>>> import numpy as np
>>> np.set_printoptions(precision=2, suppress=True, linewidth=120, legacy="1.25")
>>> feats = np.load("out19.npy")
>>> feats
array([[0, 0, 1, 0, 0],
       [0, 1, 0, 0, 0],
       [1, 0, 0, 0, 0],
       [0, 0, 0, 0, 1],
       [0, 0, 0, 1, 0]])
>>> np.einsum("ii->", feats)
1
>>> np.poly(feats)
array([ 1., -1., -2.,  2.,  1., -1.])
>>> q, evecs = np.linalg.qr(feats[:, :1])[0], np.linalg.qr(feats[:, 1:])[0]
>>> sv = np.linalg.svd(q.T @ evecs, compute_uv=False)
>>> round(np.linalg.norm(q @ q.T - evecs @ evecs.T, 2), 2)
1.0
>>> np.degrees(np.arccos(sv.clip(0, 1)))
array([90.])
>>> W0 = np.loadtxt("sample19.csv", delimiter=",")
>>> W0
array([[-24.91,   9.94, -19.9 ,  11.58, -19.42,  -7.95],
       [-23.7 ,  10.26, -21.83,  11.83, -17.82,  -8.53],
       [-22.15,   9.58, -17.89,  12.32, -20.83, -10.15],
       [-24.85,   9.69, -20.78,  14.  , -16.35,  -9.54],
       [-24.68,   9.82, -21.99,   9.13, -17.9 , -11.46],
       [-26.2 ,   8.26, -19.47,  11.88, -18.52,  -9.68],
       [ 20.84, -19.78,  22.91,   0.89,  20.74, -38.08],
       [ 21.51, -19.49,  21.94,   2.25,  20.85, -36.98],
       [ 20.78, -19.95,  23.08,  -1.21,  20.22, -34.81],
       [-24.54,  10.76, -21.06,  10.59, -16.81,  -8.99],
       [ 20.09, -19.3 ,  23.88,  -0.42,  20.1 , -34.86],
       [ 18.56, -20.19,  21.34,   0.69,  21.55, -34.59],
       [ 21.11, -20.26,  21.35,   1.11,  20.43, -35.31],
       [ 21.04, -21.3 ,  22.65,  -1.07,  21.36, -34.97],
       [-25.26,   9.17, -20.24,  13.26, -18.09,  -9.22],
       [ 20.85, -19.2 ,  22.17,   1.42,  18.6 , -38.18],
       [ 19.18, -18.68,  20.47,   0.57,  20.73, -37.08],
       [ 20.22, -20.5 ,  23.21,  -0.39,  21.12, -37.04],
       [-22.75,   9.89, -19.89,  13.31, -18.93,  -9.58],
       [-23.84,  11.18, -19.52,  12.54, -17.15,  -9.85],
       [-25.7 ,   9.47, -19.13,  12.78, -17.61, -10.13],
       [-23.77,   9.49, -19.34,  11.47, -19.24,  -9.16]])
>>> proj = W0 @ np.linalg.solve(W0.T @ W0, W0.T)
>>> round(float(np.trace(proj)), 2)
6.0
>>> np.allclose(proj @ proj, proj)
True
>>> vec = np.array([-3, 1, 2, 5, 0, -4])
>>> y = W0 @ vec
>>> coef, lr = np.zeros(6), 1 / np.linalg.norm(W0, 2) ** 2
>>> for i in range(5):
...     coef -= lr * W0.T @ (W0 @ coef - y)
...     if i % 1 == 0: print(i, round(np.linalg.norm(W0 @ coef - y), 2))
... 
0 425.69
1 301.64
2 214.03
3 152.25
4 108.85
>>> np.round(np.linalg.cond(W0), 2)
66.98
>>> left, sv, Vh = np.linalg.svd(W0)
>>> np.argmax(sv[:-1] / (sv[1:] + 1e-6)) + 1
2
>>> B = left[:, :2] @ np.diag(sv[:2]) @ Vh[:2]
>>> np.round(np.abs(W0 - B).max(), 2)
3.28
>>> np.linalg.matrix_rank(W0, rtol=0.05)
2
>>> round(float(np.linalg.norm(W0 - B) / np.linalg.norm(W0)), 2)
0.04
>>> round(np.linalg.norm(W0 - B, 2), 2), round(float(sv[2]), 2)
(6.33, 6.33)
>>> np.linalg.matrix_rank(B)
2
>>> dist = np.linalg.norm(W0[:, None] - W0[None], axis=-1)
>>> dist.mean(axis=1).argmax()
13
>>> dist[14].round(6).argsort(kind="stable")[:4]
array([14, 20,  3,  5])
>>> (dist + 1e9 * np.eye(22)).round(6).argmin(axis=1)
array([21,  9, 21, 14,  9, 20, 17,  6, 10,  1,  8, 12,  7,  8, 20,  6, 11,  6, 21, 18, 14,  0])
>>> dist[:5, :5]
array([[0.  , 2.87, 4.38, 4.32, 5.01],
       [2.87, 0.  , 5.51, 3.26, 4.13],
       [4.38, 5.51, 0.  , 6.24, 6.61],
       [4.32, 3.26, 6.24, 0.  , 5.6 ],
       [5.01, 4.13, 6.61, 5.6 , 0.  ]])
>>> dist.shape
(22, 22)
>>> Z = W0[[7, 20]].astype(float)
>>> for _ in range(6):
...     idx = np.linalg.norm(W0[:, None] - Z, axis=-1).argmin(axis=1)
...     Z = np.array([W0[idx == j].mean(axis=0) for j in range(2)])
... 
>>> idx
array([1, 1, 1, 1, 1, 1, 0, 0, 0, 1, 0, 0, 0, 0, 1, 0, 0, 0, 1, 1, 1, 1])
>>> np.abs(Z[1] - Z[0]).argmax()
0
>>> Z
array([[ 20.42, -19.87,  22.3 ,   0.38,  20.57, -36.19],
       [-24.36,   9.79, -20.09,  12.06, -18.22,  -9.52]])
>>> Z[1] - Z[0]
array([-44.78,  29.66, -42.39,  11.67, -38.79,  26.67])
>>> arr = np.load("a.npy")
>>> arr
array([[ 3,  3,  6, -1, -1, -2],
       [-3, -3,  3,  1,  1, -1],
       [ 6, -6, -6, -2,  2,  2],
       [ 3,  3,  6,  0,  0,  0],
       [-3, -3,  3,  0,  0,  0],
       [ 6, -6, -6,  0,  0,  0]])
>>> rng = np.random.default_rng(74)
>>> idx = rng.permutation(6)
>>> B = arr[:, idx] * rng.choice([-1, 1], 6)
>>> B
array([[-1, -6,  3, -2, -1, -3],
       [ 1, -3, -3, -1,  1,  3],
       [ 2,  6, -6,  2, -2, -6],
       [ 0, -6,  3,  0,  0, -3],
       [ 0, -3, -3,  0,  0,  3],
       [ 0,  6, -6,  0,  0, -6]])
>>> left, _, Vh = np.linalg.svd(arr.T @ B)
>>> idx
array([4, 2, 1, 5, 3, 0])
>>> vec = np.array([-3, -2, -1, 2, 2, -3])
>>> h = np.maximum(arr @ vec, 0)
>>> h
array([ 0, 19,  0,  0, 12,  0])
>>> arr.T @ h
array([-93, -93,  93,  19,  19, -19])
>>> np.tanh(arr @ vec)
array([-1.,  1., -1., -1.,  1.,  0.])
>>> np.maximum(arr @ vec, 0) - np.maximum(-arr @ vec, 0)
array([-19,  19,  -6, -21,  12,   0])
>>> np.flatnonzero(h > 1e-9)
array([1, 4])
>>> arr * (h > 1e-9)[:, None]
array([[ 0,  0,  0,  0,  0,  0],
       [-3, -3,  3,  1,  1, -1],
       [ 0,  0,  0,  0,  0,  0],
       [ 0,  0,  0,  0,  0,  0],
       [-3, -3,  3,  0,  0,  0],
       [ 0,  0,  0,  0,  0,  0]])
>>> B = np.c_[W0[:, :3] @ np.array([[8, 2, 2], [2, 5, 0], [0, 9, 6]]), np.array([0, -3, -3, 2, 3, 0, -3, 5, -4, 2, 5, -5, -3, 0, -1, 3, 0, 2, 0, -1, 3, 1])]
>>> B
array([[-179.4 , -179.22, -169.22,    0.  ],
       [-169.08, -192.57, -178.38,   -3.  ],
       [-158.04, -157.41, -151.64,   -3.  ],
       [-179.42, -188.27, -174.38,    2.  ],
       [-177.8 , -198.17, -181.3 ,    3.  ],
       [-193.08, -186.33, -169.22,    0.  ],
       [ 127.16,  148.97,  179.14,   -3.  ],
       [ 133.1 ,  143.03,  174.66,    5.  ],
       [ 126.34,  149.53,  180.04,   -4.  ],
       [-174.8 , -184.82, -175.44,    2.  ],
       [ 122.12,  158.6 ,  183.46,    5.  ],
       [ 108.1 ,  128.23,  165.16,   -5.  ],
       [ 128.36,  133.07,  170.32,   -3.  ],
       [ 125.72,  139.43,  177.98,    0.  ],
       [-183.74, -186.83, -171.96,   -1.  ],
       [ 128.4 ,  145.23,  174.72,    3.  ],
       [ 116.08,  129.19,  161.18,    0.  ],
       [ 120.76,  146.83,  179.7 ,    2.  ],
       [-162.22, -175.06, -164.84,    0.  ],
       [-168.36, -167.46, -164.8 ,   -1.  ],
       [-186.66, -176.22, -166.18,    3.  ],
       [-171.18, -174.15, -163.58,    1.  ]])
>>> np.round(np.linalg.norm(B - W0 @ np.linalg.lstsq(W0, B)[0], axis=0), 2) + 0
array([ 0.  ,  0.  ,  0.  , 12.19])
>>> np.linalg.matrix_rank(B)
4
>>> vec = np.array([3, 3, 1, 3])
>>> y = B @ vec
>>> np.linalg.solve(B.T @ B, B.T @ y)
array([3., 3., 1., 3.])
>>> y = y + 0.05 * rng.normal(size=22)
>>> y
array([-1245.07, -1272.34, -1106.95, -1271.37, -1300.16, -1307.47,   998.53,  1018.07,   995.66, -1248.35,  1040.55,
         859.15,   945.68,   973.44, -1286.63,  1004.62,   897.  ,   988.42, -1176.61, -1175.3 , -1245.8 , -1196.56])
>>> coef, *_ = np.linalg.lstsq(B, y)
>>> [round(float(np.linalg.norm(np.linalg.solve(B.T @ B + lam * np.eye(4), B.T @ y))), 2) for lam in (0, 1, 10, 100)]
[5.29, 5.28, 5.19, 4.74]
>>> np.linalg.norm(arr, axis=1).argmax()
2
>>> np.round(np.linalg.norm(arr[5], 1), 2), round(np.linalg.norm(arr[5], np.inf), 2)
(18.0, 6.0)
>>> np.linalg.norm(arr, axis=0)
array([10.39, 10.39, 12.73,  2.45,  2.45,  3.  ])
>>> np.round(np.linalg.norm(arr) ** 2 / np.linalg.norm(arr, 2) ** 2, 2)
1.51
>>> round(np.linalg.norm(arr[5] - arr[4]), 2)
13.08
>>> np.linalg.norm(arr, axis=1)
array([ 7.75,  5.48, 10.95,  7.35,  5.2 , 10.39])
